>>> import numpy as np
>>> np.set_printoptions(precision=2, suppress=True, linewidth=140, floatmode="fixed")
>>> data = np.load("dump.npy")
>>> data.round(2) + 0
array([[-0.97, -0.04, -1.38, -0.75,  0.05, -0.24,  0.61, -0.98,  0.43,  0.36, -0.05,  0.13],
       [ 0.65, -0.96,  0.07, -1.89, -0.61,  0.70, -0.34,  0.03,  0.41,  0.07,  1.41, -0.13],
       [-0.44, -0.02,  0.77,  0.13,  0.31, -1.73,  0.57,  0.10, -0.08,  1.30,  0.43,  0.73],
       [-0.83,  0.06,  0.66, -0.13, -1.29, -0.09,  0.37,  0.45,  0.78, -0.38, -0.30,  0.19],
       [-0.20, -0.04,  0.06, -0.20,  0.83,  1.19,  1.03,  1.00, -0.86, -0.14,  0.00,  1.40]])
>>> np.linalg.norm(data, axis=0)
array([1.51, 0.96, 1.72, 2.05, 1.68, 2.23, 1.41, 1.48, 1.31, 1.41, 1.51, 1.60])
>>> np.round(data[4] @ data[1], 2)
np.float64(-0.24)
>>> round(np.linalg.norm(data, 1), 2), round(float(np.linalg.norm(data, np.inf)), 2)
(np.float64(3.95), 7.28)
>>> round(np.linalg.norm(data[4], 1), 2), round(np.linalg.norm(data[4], np.inf), 2)
(np.float64(6.95), np.float64(1.4))
>>> T = np.stack([data, -3 * data, data[::-1]])
>>> print(np.einsum("bij,cij->bc", T, T))
[[ 30.85 -92.56   5.76]
 [-92.56 277.67 -17.27]
 [  5.76 -17.27  30.85]]
>>> np.linalg.matrix_rank(T.reshape(3, -1))
np.int64(2)
>>> np.linalg.norm(T, axis=(1, 2))
array([ 5.55, 16.66,  5.55])
>>> A2 = data / np.sqrt((data ** 2).mean(axis=1, keepdims=True))
>>> np.linalg.norm(A2, axis=1)
array([3.46, 3.46, 3.46, 3.46, 3.46])
>>> np.linalg.matrix_rank(data - data.mean(axis=1, keepdims=True))
np.int64(5)
>>> A2[3]
array([-1.43,  0.11,  1.14, -0.22, -2.23, -0.16,  0.63,  0.77,  1.34, -0.66, -0.51,  0.33])
>>> C2 = data.T @ data
>>> (data @ data.T).shape
(5, 5)
>>> np.linalg.matrix_rank(C2)
np.int64(5)
>>> np.round(np.linalg.eigvalsh(C2)[::-1], 2) + 0
array([9.00, 7.29, 5.90, 4.78, 3.87, 0.00, 0.00, 0.00, 0.00, 0.00, 0.00, 0.00])
>>> round(float(np.trace(C2)), 2), round(float((data ** 2).sum()), 2)
(30.85, 30.85)
>>> np.allclose(C2, C2.T)
True
>>> W0 = np.loadtxt("w.csv", delimiter=",")
>>> print(W0)
[[  4.00   5.00   6.00   7.00   8.00   9.00  10.00  11.00  12.00  13.00  14.00  15.00  16.00]
 [ 17.00  18.00  19.00  20.00  21.00  22.00  23.00  24.00  25.00  26.00  27.00  28.00  29.00]
 [ 30.00  31.00  32.00  33.00  34.00  35.00  36.00  37.00  38.00  39.00  40.00  41.00  42.00]
 [ 43.00  44.00  45.00  46.00  47.00  48.00  49.00  50.00  51.00  52.00  53.00  54.00  55.00]
 [ 56.00  57.00  58.00  59.00  60.00  61.00  62.00  63.00  64.00  65.00  66.00  67.00  68.00]
 [ 69.00  70.00  71.00  72.00  73.00  74.00  75.00  76.00  77.00  78.00  79.00  80.00  81.00]
 [ 82.00  83.00  84.00  85.00  86.00  87.00  88.00  89.00  90.00  91.00  92.00  93.00  94.00]
 [ 95.00  96.00  97.00  98.00  99.00 100.00 101.00 102.00 103.00 104.00 105.00 106.00 107.00]
 [108.00 109.00 110.00 111.00 112.00 113.00 114.00 115.00 116.00 117.00 118.00 119.00 120.00]
 [121.00 122.00 123.00 124.00 125.00 126.00 127.00 128.00 129.00 130.00 131.00 132.00 133.00]]
>>> np.abs(np.diag(np.linalg.qr(W0)[1])) > 1e-9
array([ True,  True, False, False, False, False, False, False, False, False])
>>> np.unique(W0.round(6), axis=0).shape
(10, 13)
>>> np.allclose(W0[:-1].T @ np.linalg.lstsq(W0[:-1].T, W0[-1])[0], W0[-1])
True
>>> print(np.linalg.lstsq(W0[:-1].T, W0[-1])[2])
2
>>> round(np.trace(np.linalg.pinv(W0) @ W0), 2)
np.float64(2.0)
>>> W0 @ np.linalg.pinv(W0) @ W0
array([[  4.00,   5.00,   6.00,   7.00,   8.00,   9.00,  10.00,  11.00,  12.00,  13.00,  14.00,  15.00,  16.00],
       [ 17.00,  18.00,  19.00,  20.00,  21.00,  22.00,  23.00,  24.00,  25.00,  26.00,  27.00,  28.00,  29.00],
       [ 30.00,  31.00,  32.00,  33.00,  34.00,  35.00,  36.00,  37.00,  38.00,  39.00,  40.00,  41.00,  42.00],
       [ 43.00,  44.00,  45.00,  46.00,  47.00,  48.00,  49.00,  50.00,  51.00,  52.00,  53.00,  54.00,  55.00],
       [ 56.00,  57.00,  58.00,  59.00,  60.00,  61.00,  62.00,  63.00,  64.00,  65.00,  66.00,  67.00,  68.00],
       [ 69.00,  70.00,  71.00,  72.00,  73.00,  74.00,  75.00,  76.00,  77.00,  78.00,  79.00,  80.00,  81.00],
       [ 82.00,  83.00,  84.00,  85.00,  86.00,  87.00,  88.00,  89.00,  90.00,  91.00,  92.00,  93.00,  94.00],
       [ 95.00,  96.00,  97.00,  98.00,  99.00, 100.00, 101.00, 102.00, 103.00, 104.00, 105.00, 106.00, 107.00],
       [108.00, 109.00, 110.00, 111.00, 112.00, 113.00, 114.00, 115.00, 116.00, 117.00, 118.00, 119.00, 120.00],
       [121.00, 122.00, 123.00, 124.00, 125.00, 126.00, 127.00, 128.00, 129.00, 130.00, 131.00, 132.00, 133.00]])
